$ python -q
>>> import numpy as np
>>> import numpy.linalg as la
>>> np.set_printoptions(precision=2, suppress=True, linewidth=120)
>>> E = np.loadtxt("a.csv", delimiter=",")
>>> E
array([[ 2.,  2.,  2.,  2.],
       [-2.,  2., -2.,  2.],
       [ 2.,  2.,  2.,  2.],
       [-2.,  2., -2.,  2.]])
>>> round(float(la.norm(E, 2) / la.norm(E)), 2)
0.71
>>> la.matrix_rank(E, rtol=0.1)
np.int64(2)
>>> C2 = E.T @ E
>>> np.allclose(C2, C2.T)
True
>>> (E @ E.T).shape
(4, 4)
>>> np.diag(C2)
array([16., 16., 16., 16.])
>>> B = E / np.sqrt((E ** 2).mean(axis=1, keepdims=True))
>>> B[2]
array([1., 1., 1., 1.])
>>> mat = np.array([[3.02, -2.0, -1.0], [-3.0, 3.02, -4.0], [3.0, -2.0, -0.98]])
>>> x = np.array([4, -2, 2])
>>> h1 = np.maximum(mat @ x, 0)
>>> mat.T @ h1
array([ 84.64, -56.24, -27.84])
>>> h1
array([14.08,  0.  , 14.04])
>>> np.maximum(mat @ x, 0) - np.maximum(-mat @ x, 0)
array([ 14.08, -26.04,  14.04])
>>> np.argsort(-la.norm(mat, axis=0).round(6), kind="stable")[:3]
array([0, 2, 1])
>>> la.cond(mat) > 100
np.True_
>>> [round(float(x), 2) for x in la.svd(mat, compute_uv=False)[:3]]
[6.86, 3.89, 0.01]
>>> arr = np.loadtxt("case7.csv", delimiter=",")
>>> arr.round(2) + 0
array([[ 0.  ,  0.  ,  0.02],
       [-0.02, -0.01,  0.  ],
       [ 0.23, -2.57,  1.18],
       [ 0.01, -0.01,  0.01],
       [ 0.02,  0.03, -0.01],
       [ 0.32, -3.89,  1.79],
       [ 0.32, -3.87,  1.8 ],
       [ 0.11, -1.29,  0.6 ],
       [ 0.31, -3.91,  1.79],
       [-0.01,  0.03, -0.01],
       [ 0.  ,  0.  ,  0.01],
       [ 0.29, -3.88,  1.8 ],
       [ 0.2 , -2.58,  1.2 ],
       [ 0.29, -3.89,  1.81],
       [ 0.06, -1.26,  0.56],
       [ 0.31, -3.91,  1.79],
       [ 0.08, -1.31,  0.6 ],
       [-0.01,  0.  , -0.01],
       [ 0.3 , -3.93,  1.81],
       [ 0.04,  0.03, -0.01],
       [ 0.2 , -2.6 ,  1.18]])
>>> B = np.c_[arr[:, :2] @ np.array([[5, -1], [-1, 1]]), np.array([-5, 2, 5, 4, -4, -2, -2, 3, -4, -5, 1, -5, -4, 3, 2, 3, -4, 1, -4, 2, -1])]
>>> B
array([[-0.02,  0.01, -5.  ],
       [-0.07,  0.01,  2.  ],
       [ 3.7 , -2.8 ,  5.  ],
       [ 0.09, -0.03,  4.  ],
       [ 0.07,  0.01, -4.  ],
       [ 5.47, -4.21, -2.  ],
       [ 5.46, -4.19, -2.  ],
       [ 1.87, -1.41,  3.  ],
       [ 5.44, -4.21, -4.  ],
       [-0.06,  0.03, -5.  ],
       [ 0.02, -0.01,  1.  ],
       [ 5.35, -4.17, -5.  ],
       [ 3.56, -2.78, -4.  ],
       [ 5.35, -4.18,  3.  ],
       [ 1.53, -1.31,  2.  ],
       [ 5.46, -4.22,  3.  ],
       [ 1.71, -1.39, -4.  ],
       [-0.04,  0.01,  1.  ],
       [ 5.43, -4.23, -4.  ],
       [ 0.18, -0.01,  2.  ],
       [ 3.61, -2.8 , -1.  ]])
>>> la.matrix_rank(np.c_[arr, B])
np.int64(4)
>>> la.norm(la.qr(arr)[0].T @ B, axis=0) ** 2 / ((B ** 2).sum(axis=0) + 1e-12)
array([1.  , 1.  , 0.22])
>>> J = np.loadtxt("arr.csv", delimiter=",")
>>> J
array([[ 7., 14.,  5.],
       [ 0.,  6.,  5.],
       [11., 18.,  5.],
       [11., 18.,  5.],
       [13., 20.,  5.],
       [11., 18.,  5.],
       [ 7., 14.,  5.],
       [11., 18.,  5.],
       [17., 24.,  5.],
       [ 9., 16.,  5.],
       [ 1.,  8.,  5.],
       [11., 18.,  5.],
       [ 0.,  6.,  5.],
       [11., 18.,  5.],
       [15., 22.,  5.],
       [ 3., 10.,  5.],
       [ 1.,  8.,  5.]])
>>> # rows 2 and 3 are equal
>>> la.norm(J, axis=1)
array([16.43,  7.81, 21.68, 21.68, 24.37, 21.68, 16.43, 21.68, 29.83, 19.03,  9.49, 21.68,  7.81, 21.68, 27.09, 11.58,
        9.49])
>>> round(la.norm(J) ** 2 / la.norm(J, 2) ** 2, 2)
np.float64(1.02)
>>> round(float(la.norm(J, "nuc")), 2)
90.6
>>> np.round(la.norm(J, 1), 2), round(la.norm(J, np.inf), 2)
(np.float64(256.0), np.float64(46.0))
>>> proj = J @ la.solve(J.T @ J, J.T)
>>> np.allclose(proj @ proj, proj)
True
>>> np.diag(proj)
array([0.08, 0.5 , 0.08, 0.08, 0.11, 0.08, 0.08, 0.08, 0.26, 0.07, 0.29, 0.08, 0.5 , 0.08, 0.17, 0.19, 0.29])
>>> proj @ J[:, 2]
array([5., 5., 5., 5., 5., 5., 5., 5., 5., 5., 5., 5., 5., 5., 5., 5., 5.])
>>> U, sv, vt = la.svd(J)
>>> np.argmax(sv[:-1] / (sv[1:] + 1e-6)) + 1
np.int64(2)
>>> B = U[:, :2] @ np.diag(sv[:2]) @ vt[:2]
>>> la.matrix_rank(J, rtol=0.05)
np.int64(2)
>>> round(float(la.norm(J - B) / la.norm(J)), 2)
0.01
>>> B = np.array([[-7, -8], [-5, -6], [-1, -1]])
>>> Z = np.array([[-2, 0, 0, 1], [1, 2, -2, -1]])
>>> rng = np.random.default_rng(6635)
>>> M = B @ Z + 0.02 * rng.normal(size=(3, 4))
>>> M
array([[  6.02, -16.  ,  16.  ,   1.01],
       [  4.01, -12.01,  11.98,   0.99],
       [  1.  ,  -2.  ,   1.98,  -0.01]])
>>> U, sv, vt = la.svd(M)
>>> sv
array([29.37,  0.54,  0.03])
>>> B = U[:, :1] @ np.diag(sv[:1]) @ vt[:1]
>>> round(la.norm(M - B, 2), 2), round(float(sv[1]), 2)
(np.float64(0.54), 0.54)
>>> la.matrix_rank(M, rtol=0.05)
np.int64(1)
>>> t3 = np.stack([M, -1 * M, M[::-1]])
>>> la.matrix_rank(t3.reshape(3, -1))
np.int64(2)
>>> t3.shape
(3, 3, 4)
>>> np.einsum("bij,cij->bc", t3, t3)
array([[ 863.1 , -863.1 ,  444.39],
       [-863.1 ,  863.1 , -444.39],
       [ 444.39, -444.39,  863.1 ]])
>>> la.norm(t3, axis=(1, 2))
array([29.38, 29.38, 29.38])
>>> data = np.load("m.npy")
>>> data
array([[0., 1., 1.],
       [1., 0., 1.],
       [1., 1., 0.]])
>>> # symmetric
>>> proj = np.triu(np.array([[-4, -1, 8], [-7, 8, 2], [7, 0, 7]]), 1) + np.eye(3)
>>> B = proj @ data @ la.inv(proj)
>>> np.trace(B), np.trace(data)
(np.float64(0.0), np.float64(0.0))
>>> np.round(la.det(B), 2)
np.float64(2.0)
>>> la.matrix_rank(B)
np.int64(3)
>>> t3 = np.stack([arr, 5 * arr, arr[::-1]])
>>> la.norm(t3, axis=(1, 2))
array([12.65, 63.25, 12.65])
>>> la.matrix_rank(t3)
array([3, 3, 3])
>>> f = np.array([4, 3])
>>> np.convolve(data[2], f)
array([4., 7., 3., 0.])
>>> np.array([np.convolve(row, f, "same") for row in data])
array([[0., 4., 7.],
       [4., 3., 4.],
       [4., 7., 3.]])
>>> vals, V = la.eigh(data)
>>> x = np.array([-2, -2, -1])
>>> V * np.abs(vals) @ V.T
array([[1.33, 0.33, 0.33],
       [0.33, 1.33, 0.33],
       [0.33, 0.33, 1.33]])
>>> np.abs(data).sum(axis=1).max(), round(np.abs(vals).max(), 2)
(np.float64(2.0), np.float64(2.0))
>>> V * np.maximum(vals, 0) @ V.T
array([[0.67, 0.67, 0.67],
       [0.67, 0.67, 0.67],
       [0.67, 0.67, 0.67]])
>>> la.eigvalsh(data[1:, 1:])
array([-1.,  1.])
>>> (np.sign(V[:, -1].round(6)) == np.sign(V[0, -1].round(6))).astype(int)
array([1, 1, 1])
>>> np.round(x @ data @ x / (x @ x), 2), np.round(vals[0], 2), round(vals[-1], 2)
(np.float64(1.78), np.float64(-1.0), np.float64(2.0))
>>> Q, V = la.qr(J[:, :1])[0], la.qr(J[:, 1:])[0]
>>> sv = la.svd(Q.T @ V, compute_uv=False)
>>> (sv > 0.9).sum()
np.int64(1)
>>> np.round(la.norm(Q @ Q.T - V @ V.T, 2), 2)
np.float64(1.0)
>>> m1 = np.load("test1.npy")
>>> m1
array([[  9.76,  -5.81,  28.  ],
       [  9.75,  -5.8 ,  27.96],
       [  9.3 ,  -5.38,  26.09],
       [  4.88,  -1.62,  10.45],
       [  2.8 ,  -0.28,   5.03],
       [  0.06,   0.05,   0.09],
       [ -0.5 ,  -1.63,  -1.3 ],
       [ -0.4 ,  -2.98,  -2.23],
       [ -0.11,  -4.56,  -3.58],
       [  0.16,  -5.62,  -4.64],
       [  0.35,  -6.3 ,  -5.41],
       [  0.72,  -7.49,  -6.88],
       [  1.11,  -8.66,  -8.48],
       [  2.72, -12.91, -15.63]])
>>> B = np.c_[m1[:, :1] @ np.array([[-3]]), np.array([5, 1, 6, 5, 2, 6, 8, 9, 9, 1, 2, 2, 3, 2])]
>>> B
array([[-29.28,   5.  ],
       [-29.25,   1.  ],
       [-27.9 ,   6.  ],
       [-14.64,   5.  ],
       [ -8.4 ,   2.  ],
       [ -0.18,   6.  ],
       [  1.5 ,   8.  ],
       [  1.2 ,   9.  ],
       [  0.33,   9.  ],
       [ -0.48,   1.  ],
       [ -1.05,   2.  ],
       [ -2.16,   2.  ],
       [ -3.33,   3.  ],
       [ -8.16,   2.  ]])
>>> np.round(la.lstsq(m1, B[:, 0])[0], 2) + 0
array([-3.,  0.,  0.])
>>> la.matrix_rank(B)
np.int64(2)
>>> la.norm(la.qr(m1)[0].T @ B, axis=0) ** 2 / ((B ** 2).sum(axis=0) + 1e-12)
array([1.  , 0.41])
